$ python -q
>>> import numpy as np
>>> np.set_printoptions(precision=1, suppress=True, linewidth=140)
>>> A = np.loadtxt("case3.csv", delimiter=",")
>>> A
array([[2., 1., 0., 0., 0., 0., 0., 0., 0.],
       [0., 2., 1., 0., 0., 0., 0., 0., 0.],
       [0., 0., 2., 1., 0., 0., 0., 0., 0.],
       [0., 0., 0., 2., 1., 0., 0., 0., 0.],
       [0., 0., 0., 0., 2., 1., 0., 0., 0.],
       [0., 0., 0., 0., 0., 2., 1., 0., 0.],
       [0., 0., 0., 0., 0., 0., 2., 1., 0.],
       [0., 0., 0., 0., 0., 0., 0., 2., 1.],
       [0., 0., 0., 0., 0., 0., 0., 0., 2.]])
>>> # triangular: eigenvalues sit on the diagonal
>>> other = np.array([[2, 3],
...     [1, 0],
...     [2, 0],
...     [2, 3],
...     [1, 3],
...     [3, 0],
...     [1, 1],
...     [3, 3],
...     [0, 0]])
>>> np.linalg.matrix_rank(A @ other)
np.int64(2)
>>> np.einsum("ij->j", A)
array([2., 3., 3., 3., 3., 3., 3., 3., 3.])
>>> np.vstack([A, other.T]).shape
(11, 9)
>>> theta = np.radians(180)
>>> Rm = np.eye(9)
>>> Rm[8, 8] = Rm[4, 4] = np.cos(theta)
>>> Rm[8, 4], Rm[4, 8] = -np.sin(theta), np.sin(theta)
>>> Rm.round(1) + 0
array([[ 1.,  0.,  0.,  0.,  0.,  0.,  0.,  0.,  0.],
       [ 0.,  1.,  0.,  0.,  0.,  0.,  0.,  0.,  0.],
       [ 0.,  0.,  1.,  0.,  0.,  0.,  0.,  0.,  0.],
       [ 0.,  0.,  0.,  1.,  0.,  0.,  0.,  0.,  0.],
       [ 0.,  0.,  0.,  0., -1.,  0.,  0.,  0.,  0.],
       [ 0.,  0.,  0.,  0.,  0.,  1.,  0.,  0.,  0.],
       [ 0.,  0.,  0.,  0.,  0.,  0.,  1.,  0.,  0.],
       [ 0.,  0.,  0.,  0.,  0.,  0.,  0.,  1.,  0.],
       [ 0.,  0.,  0.,  0.,  0.,  0.,  0.,  0., -1.]])
>>> other = A @ Rm.T
>>> np.linalg.svd(A, compute_uv=False), np.linalg.svd(other, compute_uv=False)
(array([3. , 2.9, 2.7, 2.5, 2.2, 1.9, 1.6, 1.3, 1.1]), array([3. , 2.9, 2.7, 2.5, 2.2, 1.9, 1.6, 1.3, 1.1]))
>>> np.allclose(np.linalg.norm(A, axis=1), np.linalg.norm(other, axis=1))
True
>>> other.round(1) + 0
array([[ 2.,  1.,  0.,  0.,  0.,  0.,  0.,  0.,  0.],
       [ 0.,  2.,  1.,  0.,  0.,  0.,  0.,  0.,  0.],
       [ 0.,  0.,  2.,  1.,  0.,  0.,  0.,  0.,  0.],
       [ 0.,  0.,  0.,  2., -1.,  0.,  0.,  0.,  0.],
       [ 0.,  0.,  0.,  0., -2.,  1.,  0.,  0.,  0.],
       [ 0.,  0.,  0.,  0.,  0.,  2.,  1.,  0.,  0.],
       [ 0.,  0.,  0.,  0.,  0.,  0.,  2.,  1.,  0.],
       [ 0.,  0.,  0.,  0.,  0.,  0.,  0.,  2., -1.],
       [ 0.,  0.,  0.,  0.,  0.,  0.,  0.,  0., -2.]])
>>> x0 = np.array([0, -1, 0, -2, -1, 1, 1, -1, -1])
>>> h1 = np.maximum(A @ x0, 0)
>>> A * (h1 > 1e-9)[:, None]
array([[0., 0., 0., 0., 0., 0., 0., 0., 0.],
       [0., 0., 0., 0., 0., 0., 0., 0., 0.],
       [0., 0., 0., 0., 0., 0., 0., 0., 0.],
       [0., 0., 0., 0., 0., 0., 0., 0., 0.],
       [0., 0., 0., 0., 0., 0., 0., 0., 0.],
       [0., 0., 0., 0., 0., 2., 1., 0., 0.],
       [0., 0., 0., 0., 0., 0., 2., 1., 0.],
       [0., 0., 0., 0., 0., 0., 0., 0., 0.],
       [0., 0., 0., 0., 0., 0., 0., 0., 0.]])
>>> h1
array([0., 0., 0., 0., 0., 3., 1., 0., 0.])
>>> np.maximum(A @ x0, 0) - np.maximum(-A @ x0, 0)
array([-1., -2., -2., -5., -1.,  3.,  1., -3., -2.])
>>> np.tanh(A @ x0)
array([-0.8, -1. , -1. , -1. , -0.8,  1. ,  0.8, -1. , -1. ])
>>> u, v = A[2], A[5]
>>> u @ v
np.float64(0.0)
>>> u @ u
np.float64(5.0)
>>> p = (u @ v) / (u @ u) * u
>>> np.linalg.matrix_rank(np.outer(u, v))
np.int64(1)
>>> np.outer(u, v)
array([[0., 0., 0., 0., 0., 0., 0., 0., 0.],
       [0., 0., 0., 0., 0., 0., 0., 0., 0.],
       [0., 0., 0., 0., 0., 4., 2., 0., 0.],
       [0., 0., 0., 0., 0., 2., 1., 0., 0.],
       [0., 0., 0., 0., 0., 0., 0., 0., 0.],
       [0., 0., 0., 0., 0., 0., 0., 0., 0.],
       [0., 0., 0., 0., 0., 0., 0., 0., 0.],
       [0., 0., 0., 0., 0., 0., 0., 0., 0.],
       [0., 0., 0., 0., 0., 0., 0., 0., 0.]])
>>> (v - p) @ u
np.float64(0.0)
>>> round(float(np.linalg.norm(u + v) ** 2 + np.linalg.norm(u - v) ** 2), 1)
20.0
>>> arr = np.load("dump.npy")
>>> arr
array([[-19,   2,  -3,  -7,  -1,  -4,   6],
       [ -1, -41,  -5,   2,  -3,   3,   4],
       [ -5,  -4,  37,   2,  -5,   5,   2],
       [ -4,   8,   0, -12,   8,   9,  -9],
       [  3,  -1,  -7,  -5,  27,   2,   7],
       [  3,  -7,  -1,   3,  -2,  26,   2],
       [ -1,   6,  -4,  -5,   4,   9,  19]])
>>> rng = np.random.default_rng(26)
>>> lab = rng.permutation(7)
>>> other = arr[:, lab] * rng.choice([-1, 1], 7)
>>> other
array([[-19,   6,  -3,   7,  -4,   2,  -1],
       [ -1,   4,  -5,  -2,   3, -41,  -3],
       [ -5,   2,  37,  -2,   5,  -4,  -5],
       [ -4,  -9,   0,  12,   9,   8,   8],
       [  3,   7,  -7,   5,   2,  -1,  27],
       [  3,   2,  -1,  -3,  26,  -7,  -2],
       [ -1,  19,  -4,   5,   9,   6,   4]])
>>> left, _, Vt = np.linalg.svd(arr.T @ other)
>>> np.round(left @ Vt, 1) + 0
array([[ 1.,  0.,  0.,  0.,  0.,  0.,  0.],
       [ 0.,  0.,  0.,  0.,  0.,  1.,  0.],
       [ 0.,  0.,  1.,  0.,  0.,  0.,  0.],
       [ 0.,  0.,  0., -1.,  0.,  0.,  0.],
       [ 0.,  0.,  0.,  0.,  0.,  0.,  1.],
       [ 0.,  0.,  0.,  0.,  1.,  0.,  0.],
       [ 0.,  1.,  0.,  0.,  0.,  0.,  0.]])
>>> O, Rm = np.linalg.qr(arr)
>>> np.round(O @ Rm, 1) + 0
array([[-19.,   2.,  -3.,  -7.,  -1.,  -4.,   6.],
       [ -1., -41.,  -5.,   2.,  -3.,   3.,   4.],
       [ -5.,  -4.,  37.,   2.,  -5.,   5.,   2.],
       [ -4.,   8.,   0., -12.,   8.,   9.,  -9.],
       [  3.,  -1.,  -7.,  -5.,  27.,   2.,   7.],
       [  3.,  -7.,  -1.,   3.,  -2.,  26.,   2.],
       [ -1.,   6.,  -4.,  -5.,   4.,   9.,  19.]])
>>> O.shape, Rm.shape
((7, 7), (7, 7))
>>> np.round(O.T @ O, 1) + 0
array([[1., 0., 0., 0., 0., 0., 0.],
       [0., 1., 0., 0., 0., 0., 0.],
       [0., 0., 1., 0., 0., 0., 0.],
       [0., 0., 0., 1., 0., 0., 0.],
       [0., 0., 0., 0., 1., 0., 0.],
       [0., 0., 0., 0., 0., 1., 0.],
       [0., 0., 0., 0., 0., 0., 1.]])
>>> np.round(np.trace(O @ O.T), 1)
np.float64(7.0)
>>> round(float(abs(Rm[0, 0])), 1), round(float(np.linalg.norm(arr[:, 0])), 1)
(20.5, 20.5)
>>> np.abs(np.diag(Rm))
array([20.5, 43. , 37.7, 11.7, 18.8, 26.8, 20.1])
>>> other = arr + rng.integers(-2, 3, (7, 6)) @ rng.integers(-2, 3, (6, 7))
>>> other
array([[-17,   5,  -7,  -8,  -2,  -6,   6],
       [ -4, -33, -11,   1,   5,   1,   5],
       [  1,  -9,  34,   2,  -4,  10,  10],
       [ -7,  15,   1, -13,   3,   4, -16],
       [  0,   3,  -7,  -1,  29,   1,  12],
       [ -6,   7,  -1,   1,  -1,  18,  -9],
       [  5,   0,   5,  -3,  -6,   1,  19]])
>>> other - arr
array([[  2,   3,  -4,  -1,  -1,  -2,   0],
       [ -3,   8,  -6,  -1,   8,  -2,   1],
       [  6,  -5,  -3,   0,   1,   5,   8],
       [ -3,   7,   1,  -1,  -5,  -5,  -7],
       [ -3,   4,   0,   4,   2,  -1,   5],
       [ -9,  14,   0,  -2,   1,  -8, -11],
       [  6,  -6,   9,   2, -10,  -8,   0]])
